>>> import numpy as np
>>> from numpy import linalg as LA
>>> np.set_printoptions(precision=2, suppress=True, linewidth=140, floatmode="fixed")
>>> rd = lambda a: np.round(a, 2) + 0
>>> data = np.array([[1, -2, -3, 0, 1],
...     [-2, -3, 3, -3, -1],
...     [-1, 3, 1, -2, -2],
...     [1, 0, 2, 2, 0],
...     [-3, -1, 3, 0, 2],
...     [-3, -8, 3, -6, -1]])
>>> th = np.radians(30)
>>> r_ = np.eye(5)
>>> r_[1, 1] = r_[4, 4] = np.cos(th)
>>> r_[1, 4], r_[4, 1] = -np.sin(th), np.sin(th)
>>> rd(r_)
array([[ 1.00,  0.00,  0.00,  0.00,  0.00],
       [ 0.00,  0.87,  0.00,  0.00, -0.50],
       [ 0.00,  0.00,  1.00,  0.00,  0.00],
       [ 0.00,  0.00,  0.00,  1.00,  0.00],
       [ 0.00,  0.50,  0.00,  0.00,  0.87]])
>>> Y = data @ r_.T
>>> print(rd(LA.svd(data, compute_uv=False)), rd(LA.svd(Y, compute_uv=False)))
[12.44  5.85  4.58  2.67  0.10] [12.44  5.85  4.58  2.67  0.10]
>>> np.allclose(LA.norm(data, axis=1), LA.norm(Y, axis=1))
True
>>> rd(LA.det(r_)), rd(np.trace(r_))
(np.float64(1.0), np.float64(4.73))
>>> np.allclose(data @ data.T, Y @ Y.T)
True
>>> sigma = 5 * 0.2 ** np.arange(5)
>>> rng = np.random.default_rng(3520)
>>> M = rng.normal(size=(31, 5)) * rng.permutation(sigma)
>>> rd(M)
array([[  0.15,   8.77,  -1.05,  -0.03,  -0.02],
       [  0.31,   6.27,   0.06,   0.02,   0.00],
       [  0.16,  11.12,  -1.10,  -0.06,   0.01],
       [ -0.29,   1.38,   0.34,  -0.08,   0.01],
       [ -0.12,   4.20,   0.48,  -0.03,   0.00],
       [  0.06,  -1.98,  -0.11,  -0.01,   0.00],
       [ -0.54,   2.09,  -2.46,  -0.02,   0.00],
       [ -0.07,  -6.82,   0.04,   0.03,   0.00],
       [ -0.03,  -0.14,   0.55,  -0.10,   0.00],
       [  0.17,  -8.18,   0.75,  -0.10,   0.00],
       [  0.32,   3.55,  -0.61,   0.08,   0.00],
       [ -0.17,   0.13,   0.72,   0.00,  -0.01],
       [  0.13,   2.96,   0.45,  -0.05,   0.00],
       [ -0.12,   2.77,  -0.02,  -0.02,   0.00],
       [ -0.02,  -0.55,  -0.79,   0.02,   0.01],
       [ -0.10,  -8.33,  -1.93,   0.03,   0.00],
       [ -0.21,  -4.08,   0.12,  -0.01,  -0.01],
       [ -0.12,  -5.10,   0.87,  -0.02,  -0.01],
       [ -0.12,  -1.43,   1.52,   0.02,   0.02],
       [ -0.10,  -2.03,   0.67,  -0.03,   0.00],
       [ -0.40,  -2.97,   0.53,   0.00,  -0.01],
       [  0.13,   1.57,   1.43,  -0.06,  -0.01],
       [  0.01,  -1.98,   0.57,  -0.01,   0.00],
       [ -0.03, -10.42,   0.64,  -0.01,   0.00],
       [  0.12,  -5.16,   0.79,  -0.04,  -0.01],
       [ -0.19,  16.47,   1.48,  -0.06,   0.00],
       [ -0.03,   1.14,   0.36,  -0.03,  -0.01],
       [  0.05,  -0.02,   0.95,  -0.02,   0.01],
       [  0.09,  -6.83,   0.57,  -0.03,   0.00],
       [ -0.03,  -8.35,   0.80,   0.03,   0.01],
       [  0.14,   1.96,   0.71,   0.00,   0.00]])
>>> dist = LA.norm(M[:, None] - M[None], axis=-1)
>>> np.unravel_index(dist.round(6).argmax(), dist.shape)
(np.int64(23), np.int64(25))
>>> dist[23].round(6).argsort(kind="stable")[:4]
array([23, 29,  9, 15])
>>> print(np.flatnonzero(dist[23] < dist.mean() / 2))
[ 9 15 23 29]
>>> print(rd(dist[:5, :5]))
[[0.00 2.75 2.35 7.54 4.83]
 [2.75 0.00 4.99 4.94 2.15]
 [2.35 4.99 0.00 9.86 7.10]
 [7.54 4.94 9.86 0.00 2.84]
 [4.83 2.15 7.10 2.84 0.00]]
>>> dist.mean(axis=1).argmax()
np.int64(25)
